% python3 -q
>>> import numpy as np
>>> np.set_printoptions(precision=2, suppress=True, linewidth=160)
>>> f = np.array([0, 5, 5, 0, 2])
>>> r1 = np.array([6, 3, -8, 4])
>>> E = np.outer(f, r1)
>>> print(E)
[[  0   0   0   0]
 [ 30  15 -40  20]
 [ 30  15 -40  20]
 [  0   0   0   0]
 [ 12   6 -16   8]]
>>> print(np.linalg.cond(E) > 100)
True
>>> print(np.linalg.matrix_rank(E, rtol=0.1))
1
>>> Uu, sv, vt = np.linalg.svd(E)
>>> evecs = vt[:(sv > 1e-8).sum()]
>>> rng = np.random.default_rng(238406)
>>> vec = E[2] + 4 * E[0] + rng.integers(2) * np.eye(4)[1]
>>> print(vec)
[ 30.  16. -40.  20.]
>>> print(np.allclose(evecs.T @ evecs @ vec, vec))
False
>>> print(np.round(np.linalg.norm(vec - evecs.T @ evecs @ vec), 2))
0.96
>>> Z = np.array([[2, 0, 1, 0], [2, 0, 2, 1], [2, 0, 2, 3], [3, 3, 2, 0]])
>>> F = (rng.random((10, 4)) < 0.25) @ Z
>>> print(F)
[[0 0 0 0]
 [5 3 3 0]
 [2 0 2 1]
 [5 3 3 0]
 [2 0 2 3]
 [3 3 2 0]
 [5 3 4 1]
 [3 3 2 0]
 [3 3 2 0]
 [2 0 2 1]]
>>> dist = np.linalg.norm(F[:, None] - F[None], axis=-1)
>>> print(np.linalg.norm(F - F.mean(axis=0), axis=1))
[4.18 2.54 2.11 2.54 3.17 1.36 2.97 1.36 1.36 2.11]
>>> print(dist[9].round(6).argsort(kind="stable")[:4])
[2 9 4 0]
>>> print(dist.shape)
(10, 10)
>>> Y = np.array([[3, 6, 6], [0, 2, 7], [7, 6, 0], [4, 3, 6]])
>>> print(np.linalg.matrix_rank(np.vstack([F, Y.T])))
4
>>> print(np.vstack([F, Y.T]).shape)
(13, 4)
>>> Y @ F
Traceback (most recent call last):
  File "<python-input-25>", line 1, in <module>
    Y @ F
    ~~^~~
ValueError: matmul: Input operand 1 has a mismatch in its core dimension 0, with gufunc signature (n?,k),(k,m?)->(n?,m?) (size 10 is different from 3)
>>> print(F @ Y)
[[ 0  0  0]
 [36 54 51]
 [24 27 18]
 [36 54 51]
 [32 33 30]
 [23 36 39]
 [47 63 57]
 [23 36 39]
 [23 36 39]
 [24 27 18]]
>>> vec = np.array([0, -1, 1, -2])
>>> rhs = F @ vec
>>> b, lr = np.zeros(4), 1 / np.linalg.norm(F, 2) ** 2
>>> for i in range(20):
...     b -= lr * F.T @ (F @ b - rhs)
...     if i % 5 == 0: print(i, round(np.linalg.norm(F @ b - rhs), 2))
... 
0 3.79
5 3.31
10 3.0
15 2.78
>>> print(round(float(np.linalg.cond(F)), 2))
23.49
>>> Y = np.c_[F[:, :1] @ np.array([[3]]), np.array([3, 0, 2, 6, 5, 6, 9, 3, 3, 5])]
>>> print(Y)
[[ 0  3]
 [15  0]
 [ 6  2]
 [15  6]
 [ 6  5]
 [ 9  6]
 [15  9]
 [ 9  3]
 [ 9  3]
 [ 6  5]]
>>> print(np.linalg.norm(np.linalg.qr(F)[0].T @ Y, axis=0) ** 2 / ((Y ** 2).sum(axis=0) + 1e-12))
[1.   0.83]
>>> print(np.linalg.matrix_rank(Y))
2
>>> print(np.linalg.matrix_rank(np.c_[F, Y]))
5
>>> print(np.round(np.linalg.lstsq(F, Y[:, 0])[0], 2) + 0)
[3. 0. 0. 0.]
>>> print(np.round(np.linalg.norm(Y - F @ np.linalg.lstsq(F, Y)[0], axis=0), 2) + 0)
[0.   6.22]
>>> M = np.array([[-2, -2, 0], [3, -1, 0], [0, 0, 0]])
>>> print(np.unique(M.round(6), axis=0).shape)
(3, 3)
>>> Uu, sv, vt = np.linalg.svd(M)
>>> evecs = vt[:(sv > 1e-8).sum()]
>>> vec = M[2] + -1 * M[0] + rng.integers(2) * np.eye(3)[0]
>>> print(vec)
[3. 2. 0.]
>>> print(np.diag(evecs.T @ evecs))
[1. 1. 0.]
>>> print(np.allclose(evecs.T @ evecs @ vec, vec))
True
>>> print(round(np.linalg.norm(vec - evecs.T @ evecs @ vec), 2))
0.0
>>> print(np.linalg.matrix_rank(np.vstack([M, vec])))
2
>>> print(np.round(evecs.T @ evecs, 2) + 0)
[[1. 0. 0.]
 [0. 1. 0.]
 [0. 0. 0.]]
>>> rank = np.linalg.matrix_rank(M)
>>> print(rank)
2
>>> N = np.linalg.svd(M)[2][rank:].T
>>> print(M @ N)
[[0.]
 [0.]
 [0.]]
>>> print(N @ N.T)
[[0. 0. 0.]
 [0. 0. 0.]
 [0. 0. 1.]]
>>> print(N[:, 0] / N[np.abs(N[:, 0]).round(6).argmax(), 0])
[0. 0. 1.]
>>> print(N.shape)
(3, 1)
>>> print([int(np.linalg.matrix_rank(M[:i])) for i in range(1, len(M) + 1)])
[1, 2, 2]
>>> print([int(np.linalg.matrix_rank(M[:, :j + 1])) for j in range(3)])
[1, 2, 2]
>>> arr = np.load("m.npy")
>>> print(arr)
[[-0.02 -0.01  0.5  -0.02]
 [ 0.02  0.   -1.13  0.02]
 [ 0.04 -0.04 -1.42  0.  ]
 [ 0.    0.01  0.61 -0.02]
 [-0.05  0.04  0.27  0.  ]
 [ 0.02 -0.01  1.09 -0.04]
 [ 0.   -0.01 -2.02  0.01]
 [ 0.03 -0.01  1.9   0.02]
 [-0.01  0.    0.05 -0.03]
 [-0.01  0.01  0.39  0.03]
 [ 0.01  0.03 -1.76  0.  ]
 [ 0.02  0.   -3.02 -0.02]
 [-0.03  0.02  0.28  0.  ]]
>>> cov = np.cov(arr, rowvar=False)
>>> print(cov.round(2) + 0)
[[ 0.    0.   -0.01  0.  ]
 [ 0.    0.    0.    0.  ]
 [-0.01  0.    1.99  0.  ]
 [ 0.    0.    0.    0.  ]]
>>> print(cov.shape)
(4, 4)
>>> print(np.round(np.polyfit(arr[:, 0], arr[:, 3], 1), 2) + 0)
[0.04 0.  ]
>>> print(np.argsort(-arr.std(axis=0).round(6), kind="stable"))
[2 0 3 1]
>>> X = np.array([[2, 2, -3, -1],
...     [-2, -1, 0, 2],
...     [3, 2, 3, 1],
...     [-3, 3, 0, 3],
...     [1, -1, 0, -1]])
>>> X[-1] = X[0] + 3 * X[1]
>>> print(X)
[[ 2  2 -3 -1]
 [-2 -1  0  2]
 [ 3  2  3  1]
 [-3  3  0  3]
 [-4 -1 -3  5]]
>>> Y = X[0, 0] * X[1:] - np.outer(X[1:, 0], X[0])
>>> print(Y)
[[  0   2  -6   2]
 [  0  -2  15   5]
 [  0  12  -9   3]
 [  0   6 -18   6]]
>>> print(np.flatnonzero(~Y.round(6).any(axis=1)))
[]
>>> print(X[:, 0] / X[0, 0])
[ 1.  -1.   1.5 -1.5 -2. ]
